$ python3 -q
>>> import numpy as np
>>> from numpy import linalg as LA
>>> np.set_printoptions(precision=2, suppress=True, linewidth=200, sign=" ")
>>> mat = np.diag(np.array([-3, -3, 2, -2]))
>>> print(mat)
[[-3  0  0  0]
 [ 0 -3  0  0]
 [ 0  0  2  0]
 [ 0  0  0 -2]]
>>> ev, evecs = LA.eig(mat)
>>> print(np.sort(LA.eigvals(LA.inv(mat))))
[-0.5  -0.33 -0.33  0.5 ]
>>> print(ev)
[-3. -3.  2. -2.]
>>> print(np.sort(LA.eigvals(mat @ mat)))
[ 4.  4.  9.  9.]
>>> print(np.sort(LA.eigvals(mat.T)))
[-3. -3. -2.  2.]
>>> print(np.flatnonzero(LA.matrix_power((mat != 0) + (mat.T != 0) + np.eye(4), 4)[1]))
[ 1]
>>> print((mat != 0).astype(int))
[[ 1  0  0  0]
 [ 0  1  0  0]
 [ 0  0  1  0]
 [ 0  0  0  1]]
>>> print(mat @ mat)
[[ 9  0  0  0]
 [ 0  9  0  0]
 [ 0  0  4  0]
 [ 0  0  0  4]]
>>> print((LA.matrix_power((mat != 0) + (mat.T != 0) + np.eye(4), 4) > 0).astype(int))
[[ 1  0  0  0]
 [ 0  1  0  0]
 [ 0  0  1  0]
 [ 0  0  0  1]]
>>> print(np.sort(LA.eigvals(mat).real))
[-3. -3. -2.  2.]
>>> W0 = np.loadtxt("arr.csv", delimiter=",")
>>> print(W0)
[[ 1.    0.5   0.25  0.12  0.06  0.03]
 [ 0.5   1.    0.5   0.25  0.12  0.06]
 [ 0.25  0.5   1.    0.5   0.25  0.12]
 [ 0.12  0.25  0.5   1.    0.5   0.25]
 [ 0.06  0.12  0.25  0.5   1.    0.5 ]
 [ 0.03  0.06  0.12  0.25  0.5   1.  ]]
>>> ev, evecs = LA.eigh(W0)
>>> x = np.array([1, 1, 0, 0, 3, 1])
>>> print(evecs * np.abs(ev) @ evecs.T)
[[ 1.    0.5   0.25  0.12  0.06  0.03]
 [ 0.5   1.    0.5   0.25  0.12  0.06]
 [ 0.25  0.5   1.    0.5   0.25  0.12]
 [ 0.12  0.25  0.5   1.    0.5   0.25]
 [ 0.06  0.12  0.25  0.5   1.    0.5 ]
 [ 0.03  0.06  0.12  0.25  0.5   1.  ]]
>>> print(evecs * np.sqrt(ev) @ evecs.T)
[[ 0.96  0.25  0.09  0.04  0.02  0.01]
 [ 0.25  0.93  0.24  0.09  0.04  0.02]
 [ 0.09  0.24  0.93  0.24  0.09  0.04]
 [ 0.04  0.09  0.24  0.93  0.24  0.09]
 [ 0.02  0.04  0.09  0.24  0.93  0.25]
 [ 0.01  0.02  0.04  0.09  0.25  0.96]]
>>> print(x @ W0 @ x)
17.26
>>> print((np.sign(evecs[:, -1].round(6)) == np.sign(evecs[0, -1].round(6))).astype(int))
[ 1  1  1  1  1  1]
